>>> import numpy as np
>>> from numpy import linalg as LA
>>> np.set_printoptions(precision=2, suppress=True, linewidth=120, sign=" ")
>>> mat = np.load("dump.npy")
>>> mat
array([[ 0,  3,  0,  3],
       [-3, -1, -3, -1],
       [ 0,  3,  0,  3],
       [-3, -1, -3, -1]])
>>> Uu, sig, Vt = LA.svd(mat)
>>> evecs = Vt[:(sig > 1e-8).sum()]
>>> rng = np.random.default_rng(797)
>>> vec = mat[1] + -1 * mat[3] + rng.integers(2) * np.eye(4)[0]
>>> vec
array([ 1.,  0.,  0.,  0.])
>>> np.allclose(evecs.T @ evecs @ vec, vec)
False
>>> LA.matrix_rank(np.vstack([mat, vec]))
np.int64(3)
>>> round(LA.norm(vec - evecs.T @ evecs @ vec), 2)
np.float64(0.71)
>>> np.diag(evecs.T @ evecs)
array([ 0.5,  0.5,  0.5,  0.5])
>>> m1 = np.load("out18.npy")
>>> m1
array([[-3,  0, -1],
       [ 0, -2,  0],
       [ 3,  0,  0]])
>>> f = np.array([2, 1, 2])
>>> B = m1 + np.outer(f, np.eye(3)[1])
>>> round(LA.det(B) / LA.det(m1), 2), round(1 + LA.solve(m1, f)[1], 2)
(np.float64(0.5), np.float64(0.5))
>>> LA.matrix_rank(B - m1)
np.int64(1)
>>> W1 = np.array([[-2, -3, 3, -6, 8], [2, -8, 8, 7, 3], [-1, -2, 5, -3, 3]])
>>> beta = np.array([3, 2, 1, 2, 0])
>>> hid = np.maximum(m1 @ W1 + beta, 0)
>>> (hid > 0).astype(int)
array([[ 1,  1,  0,  1,  0],
       [ 0,  1,  0,  0,  0],
       [ 0,  0,  1,  0,  1]])
>>> hid
array([[ 10,  13,   0,  23,   0],
       [  0,  18,   0,   0,   0],
       [  0,   0,  10,   0,  24]])
>>> LA.matrix_rank(hid)
np.int64(3)
>>> W2 = np.array([[1, 3, 0], [0, 0, 2], [0, 2, 2], [1, 2, 1], [1, 3, 2]])
>>> hid @ W2
array([[ 33,  76,  49],
       [  0,   0,  36],
       [ 24,  92,  68]])
>>> W1 @ W2
array([[ 0, 12, 10],
       [12, 45, 13],
       [-1, 10,  9]])
>>> (hid @ W2).round(6).argmax(axis=1)
array([ 1,  2,  1])
>>> vec = np.array([-8, -7, 7])
>>> (m1 @ vec).argmax()
np.int64(0)
>>> m1 @ (2 * vec)
array([ 34,  28, -48])
>>> m1 * vec
array([[ 24,   0,  -7],
       [  0,  14,   0],
       [-24,   0,   0]])
>>> np.einsum("ij,j->i", m1, vec)
array([ 17,  14, -24])
>>> LA.norm(m1 @ vec) <= LA.norm(m1, 2) * LA.norm(vec) + 1e-9
np.True_
>>> J = np.array([[0, 1, 2, -1], [0, 0, 2, 0], [0, 0, -2, 1], [0, 0, 0, -2]])
>>> J.sum(axis=1)
array([ 2,  2, -1, -2])
>>> LA.svd(J, compute_uv=False)
array([ 3.79,  2.  ,  0.79,  0.  ])
>>> np.diff(J, axis=0)
array([[ 0, -1,  0,  1],
       [ 0,  0, -4,  1],
       [ 0,  0,  2, -3]])
>>> round(float(LA.norm(J)), 2)
4.36
>>> J.sum(axis=0)
array([ 0,  1,  2, -2])
>>> J.shape
(4, 4)
>>> np.unravel_index(np.abs(J).argmax(), J.shape)
(np.int64(0), np.int64(2))
>>> [round(float(x), 2) for x in LA.svd(J, compute_uv=False)[:3]]
[3.79, 2.0, 0.79]
>>> np.argsort(-LA.norm(J, axis=0).round(6), kind="stable")[:3]
array([ 2,  3,  1])
>>> np.round(LA.norm(J, 2) / LA.norm(J), 2)
np.float64(0.87)
>>> f = np.array([2, 1])
>>> np.polyval(f, J[3])
array([ 1,  1,  1, -3])
>>> np.cross(J[3, :3], J[1, :3])
array([ 0,  0,  0])
>>> np.array([np.convolve(row, f, "same") for row in J])
array([[ 0,  2,  5,  0],
       [ 0,  0,  4,  2],
       [ 0,  0, -4,  0],
       [ 0,  0,  0, -4]])
>>> th = rng.uniform(0, 2 * np.pi, 23)
>>> q, _ = LA.qr(np.array([[-0.1, 1.1], [-1.0, 1.6], [-0.9, 0.4]]))
>>> A = 20 * np.c_[np.cos(th), np.sin(th)] @ q.T
>>> A
array([[ 10.37,  16.34,   5.05],
       [-15.17, -12.29,   4.36],
       [-11.27, -16.08,  -3.79],
       [ -1.72, -14.94, -13.19],
       [-10.65,   4.49,  16.32],
       [ 15.72,   7.45,  -9.86],
       [  4.69,  16.02,  11.01],
       [-15.78,  -9.03,   8.33],
       [-14.87,  -3.5 ,  12.91],
       [ 14.34,  13.81,  -1.91],
       [  4.73,  16.04,  10.97],
       [ -4.59, -16.  , -11.09],
       [  8.19,  -7.49, -16.64],
       [ -3.14, -15.52, -12.21],
       [ -4.84, -16.07, -10.88],
       [-13.6 ,  -0.39,  14.66],
       [ 15.66,   6.93, -10.33],
       [ -9.91, -16.43,  -5.64],
       [ 11.9 ,  -2.66, -15.85],
       [  3.61, -11.7 , -15.82],
       [ 15.42,   5.51, -11.49],
       [ 14.  ,  14.24,  -1.09],
       [-13.39, -14.86,  -0.21]])
>>> G = np.cov(A, rowvar=False)
>>> np.argsort(-A.std(axis=0).round(6), kind="stable")
array([ 1,  0,  2])
>>> np.round(LA.eigvalsh(G)[::-1], 2) + 0
array([ 235.22,  170.46,    0.  ])
>>> A.std(axis=0)
array([ 11.35,  12.09,  10.62])
>>> np.median(A, axis=0)
array([-1.72, -3.5 , -3.79])
>>> np.round(np.corrcoef(A[:, 2], A[:, 1])[0, 1], 2)
np.float64(0.4)
>>> K = (rng.random((3, 3)) < 0.3) + np.eye(3)
>>> K /= K.sum(axis=1, keepdims=True)
>>> K
array([[ 1. ,  0. ,  0. ],
       [ 0. ,  0.5,  0.5],
       [ 0. ,  0.5,  0.5]])
>>> lab = rng.permutation(3)
>>> lab
array([ 1,  2,  0])
>>> B = K[lab][:, lab]
>>> np.round(np.sort(np.abs(LA.eigvals(B))), 2) + 0
array([ 0.,  1.,  1.])
>>> np.diag(B)
array([ 0.5,  0.5,  1. ])
>>> B
array([[ 0.5,  0.5,  0. ],
       [ 0.5,  0.5,  0. ],
       [ 0. ,  0. ,  1. ]])
>>> np.abs(np.diag(LA.qr(K)[1])) > 1e-9
array([ True,  True, False])
>>> np.allclose(K[:-1].T @ LA.lstsq(K[:-1].T, K[-1])[0], K[-1])
True
>>> proj = np.triu(np.array([[0, 3, 2, 4], [0, 0, 1, 4], [5, 4, 3, 5], [5, 1, 2, 0]]), 1) + np.eye(4)
>>> B = proj @ mat @ LA.inv(proj)
>>> np.trace(B), np.trace(mat)
(np.float64(-2.0), np.int64(-2))
>>> B
array([[-21.,  65., -44.,  46.],
       [-15.,  43., -28.,  26.],
       [-15.,  43., -28.,  26.],
       [ -3.,   8.,  -5.,   4.]])
>>> proj @ mat - mat @ proj
array([[-21.,  -1., -24., -13.],
       [-12.,   8.,  -5.,  30.],
       [-15.,  -5., -18., -17.],
       [  0.,   9.,   7.,  31.]])
>>> np.round(np.poly(B), 2) + 0
array([  1.,   2.,  36.,   0.,   0.])
>>> Uu, sig, Vt = LA.svd(J)
>>> sig
array([ 3.79,  2.  ,  0.79,  0.  ])
>>> np.argmax(sig[:-1] / (sig[1:] + 1e-6)) + 1
np.int64(3)
>>> B = Uu[:, :3] @ np.diag(sig[:3]) @ Vt[:3]
>>> LA.matrix_rank(B)
np.int64(3)
>>> round(LA.norm(J - B, 2), 2), sig[3]
(np.float64(0.0), np.float64(0.0))
>>> round(float(np.abs(J - B).max()), 2)
0.0
>>> LA.matrix_rank(J, rtol=0.05)
np.int64(3)
